$ python -q
>>> import numpy as np
>>> np.set_printoptions(precision=2, suppress=True, linewidth=100)
>>> rd = lambda a: np.round(a, 2) + 0
>>> data = np.array([[1, 0, -3, -1], [3, 2, -1, 2], [0, 1, 3, 2], [-3, -3, -1, -2]])
>>> data
array([[ 1,  0, -3, -1],
       [ 3,  2, -1,  2],
       [ 0,  1,  3,  2],
       [-3, -3, -1, -2]])
>>> np.linalg.matrix_power(data, 3)
array([[ 19,   4, -40, -16],
       [  9,  -7, -49, -31],
       [-18,  -8,  24,   5],
       [ -6,  12,  53,  28]])
>>> np.trace(data)
np.int64(4)
>>> (data - data.T) / 2
array([[ 0. , -1.5, -1.5,  1. ],
       [ 1.5,  0. , -1. ,  2.5],
       [ 1.5,  1. ,  0. ,  1.5],
       [-1. , -2.5, -1.5,  0. ]])
>>> rd(np.linalg.det(data))
np.float64(-3.0)
>>> other = data / np.sqrt((data ** 2).mean(axis=1, keepdims=True))
>>> rd(other[2])
array([0.  , 0.53, 1.6 , 1.07])
>>> np.linalg.matrix_rank(data - data.mean(axis=1, keepdims=True))
np.int64(3)
>>> rd(np.linalg.norm(other, axis=1))
array([2., 2., 2., 2.])
>>> np.linalg.matrix_rank(other) == np.linalg.matrix_rank(data)
np.True_
>>> data - data.mean(axis=1, keepdims=True)
array([[ 1.75,  0.75, -2.25, -0.25],
       [ 1.5 ,  0.5 , -2.5 ,  0.5 ],
       [-1.5 , -0.5 ,  1.5 ,  0.5 ],
       [-0.75, -0.75,  1.25,  0.25]])
>>> other = data[0, 0] * data[1:] - np.outer(data[1:, 0], data[0])
>>> other
array([[  0,   2,   8,   5],
       [  0,   1,   3,   2],
       [  0,  -3, -10,  -5]])
>>> np.flatnonzero(~other.round(6).any(axis=1))
array([], dtype=int64)
>>> x0 = np.array([4, 1, 1, 5])
>>> h = np.maximum(data @ x0, 0)
>>> rd(np.tanh(data @ x0))
array([-1.,  1.,  1., -1.])
>>> np.flatnonzero(h > 1e-9)
array([1, 2])
>>> np.maximum(data @ (3 * x0), 0)
array([ 0, 69, 42,  0])
>>> data.reshape(2, -1)
array([[ 1,  0, -3, -1,  3,  2, -1,  2],
       [ 0,  1,  3,  2, -3, -3, -1, -2]])
>>> data.reshape(-1, 2)
array([[ 1,  0],
       [-3, -1],
       [ 3,  2],
       [-1,  2],
       [ 0,  1],
       [ 3,  2],
       [-3, -3],
       [-1, -2]])
>>> T = data.reshape(4, 2, -1)
>>> T.sum(axis=1)
array([[-2, -1],
       [ 2,  4],
       [ 3,  3],
       [-4, -5]])
>>> np.swapaxes(T, 1, 2)[0]
array([[ 1, -3],
       [ 0, -1]])
>>> T.transpose(1, 0, 2)
array([[[ 1,  0],
        [ 3,  2],
        [ 0,  1],
        [-3, -3]],

       [[-3, -1],
        [-1,  2],
        [ 3,  2],
        [-1, -2]]])
>>> np.einsum("ihd,ihd->ih", T, T)
array([[ 1, 10],
       [13,  5],
       [ 1, 13],
       [18,  5]])
>>> X = np.diag(5 * np.array([-2, 1, 2, -2])) + np.array([[5, 1, 5, 0], [1, 4, 4, 5], [4, 4, 2, 2], [2, 4, 2, 3]])
>>> X
array([[-5,  1,  5,  0],
       [ 1,  9,  4,  5],
       [ 4,  4, 12,  2],
       [ 2,  4,  2, -7]])
>>> P = np.triu(np.array([[1, 2, -9, 4], [6, -2, 0, 5], [7, -5, 3, 3], [-9, 0, 0, 9]]), 1) + np.eye(4)
>>> other = P @ X @ np.linalg.inv(P)
>>> P @ X - X @ P
array([[ -26.,    8., -137.,  -36.],
       [  10.,   18.,   19.,  -96.],
       [   6.,    4.,   42.,  -93.],
       [   0.,   -4.,   18.,  -34.]])
>>> rd(np.linalg.det(other))
np.float64(5740.0)
>>> np.trace(other), np.trace(X)
(np.float64(9.0), np.int64(9))
>>> O = X.astype(float).copy()
>>> for j in range(4):
...     O[:, j] -= O[:, :j] @ (O[:, :j].T @ O[:, j])
...     O[:, j] /= np.linalg.norm(O[:, j])
... 
>>> rd(O.T @ X)
array([[ 6.78,  4.13,  4.57, -0.15],
       [ 0.  ,  9.85,  7.93,  2.6 ],
       [ 0.  ,  0.  , 10.25,  0.98],
       [ 0.  ,  0.  ,  0.  ,  8.38]])
>>> X.sum(axis=0)
array([ 2, 18, 23,  0])
>>> np.unravel_index(np.abs(X).argmax(), X.shape)
(np.int64(2), np.int64(2))
>>> np.linalg.matrix_rank(X)
np.int64(4)
>>> np.linalg.rank(X)
Traceback (most recent call last):
  File "<python-input-43>", line 1, in <module>
    np.linalg.rank(X)
    ^^^^^^^^^^^^^^
AttributeError: module 'numpy.linalg' has no attribute 'rank'
>>> np.count_nonzero(X)
np.int64(15)
>>> np.abs(X).max()
np.int64(12)
>>> X[:, 4]
Traceback (most recent call last):
  File "<python-input-46>", line 1, in <module>
    X[:, 4]
    ~^^^^^^
IndexError: index 4 is out of bounds for axis 1 with size 4
>>> X.sum(axis=1)
array([ 1, 19, 22,  1])
>>> def softmax(z):
...     e = np.exp(z - z.max(axis=-1, keepdims=True))
...     return e / e.sum(axis=-1, keepdims=True)
... 
>>> softmax(X).sum(axis=1)
array([1., 1., 1., 1.])
>>> rd(softmax(X[2]))
array([0., 0., 1., 0.])
>>> S = X @ X.T / np.sqrt(4)
>>> softmax(S)[2] @ X
array([ 4.,  4., 12.,  2.])
>>> rd(softmax(S))
array([[0.97, 0.  , 0.03, 0.  ],
       [0.  , 1.  , 0.  , 0.  ],
       [0.  , 0.  , 1.  , 0.  ],
       [0.  , 0.  , 0.  , 1.  ]])
>>> m1 = np.array([[-2.0, 1.0, 1.0, 1.0],
...     [1.0, -2.0, 1.0, 1.0],
...     [1.0, 1.0, -2.0, 1.0],
...     [1.0, 1.0, 1.0, -2.0]])
>>> # symmetric, so the eigenvalues are real
>>> r0 = np.array([5, 6, -8, 6])
>>> other = m1 + np.outer(r0, np.eye(4)[1])
>>> np.linalg.matrix_rank(np.linalg.inv(other) - np.linalg.inv(m1), tol=1e-8)
np.int64(1)
>>> other
array([[-2.,  6.,  1.,  1.],
       [ 1.,  4.,  1.,  1.],
       [ 1., -7., -2.,  1.],
       [ 1.,  7.,  1., -2.]])
>>> O, vecs = np.linalg.qr(other[:, :1])[0], np.linalg.qr(other[:, 1:])[0]
>>> sv = np.linalg.svd(O.T @ vecs, compute_uv=False)
>>> rd(np.degrees(np.arccos(sv.clip(0, 1))))
array([61.44])
>>> m1 @ np.ones(4)
array([1., 1., 1., 1.])
>>> m1 @ (-1.0) ** np.arange(4)
array([-3.,  3., -3.,  3.])
>>> np.sort(np.abs(np.fft.fft(m1[0]))), rd(np.sort(np.linalg.svd(m1, compute_uv=False)))
(array([1., 3., 3., 3.]), array([1., 3., 3., 3.]))
